In [1]: import numpy as np

In [2]: np.set_printoptions(precision=3, suppress=True, linewidth=120, sign=" ")

In [3]: Y = np.array([[2, 2, 2], [2, 0, 0], [-2, 1, -2], [-2, -2, -2]])

In [4]: M = Y.T @ Y

In [5]: M
Out[5]: 
array([[ 16,   6,  12],
       [  6,   9,   6],
       [ 12,   6,  12]])

In [6]: np.trace(M)
Out[6]: np.int64(37)

In [7]: (M - M.T) / 2
Out[7]: 
array([[ 0.,  0.,  0.],
       [ 0.,  0.,  0.],
       [ 0.,  0.,  0.]])

In [8]: M.inv()
AttributeError: 'numpy.ndarray' object has no attribute 'inv'


In [9]: round(np.linalg.det(M), 3)
Out[9]: np.float64(288.0)

In [10]: np.linalg.matrix_power(M, 4)
Out[10]: 
array([[ 377764,  204414,  326676],
       [ 204414,  111897,  177030],
       [ 326676,  177030,  282564]])

In [11]: np.sort(np.abs(np.linalg.eigvals(M)))
Out[11]: array([  1.722,   5.644,  29.634])

In [12]: round(np.abs(np.linalg.eigvals(M)).max(), 3)
Out[12]: np.float64(29.634)

In [13]: M @ M
Out[13]: 
array([[ 436,  222,  372],
       [ 222,  153,  198],
       [ 372,  198,  324]])

In [14]: np.allclose(M @ M.T, M.T @ M)
Out[14]: True

In [15]: (M + M.T) / 2
Out[15]: 
array([[ 16.,   6.,  12.],
       [  6.,   9.,   6.],
       [ 12.,   6.,  12.]])

In [16]: W1 = np.array([[0, 1], [1, 0], [2, 2]])

In [17]: beta = np.array([-4, -9])

In [18]: act = np.maximum(M @ W1 + beta, 0)

In [19]: (act > 0).astype(int)
Out[19]: 
array([[ 1,  1],
       [ 1,  1],
       [ 1,  1]])

In [20]: (act > 0).mean(axis=0)
Out[20]: array([ 1.,  1.])

In [21]: cent = np.array([[1, -3, 0], [3, -1, -3]])

In [22]: W1 @ cent
Out[22]: 
array([[ 3, -1, -3],
       [ 1, -3,  0],
       [ 8, -8, -6]])

In [23]: (act @ cent).round(6).argmax(axis=1)
Out[23]: array([ 0,  0,  0])
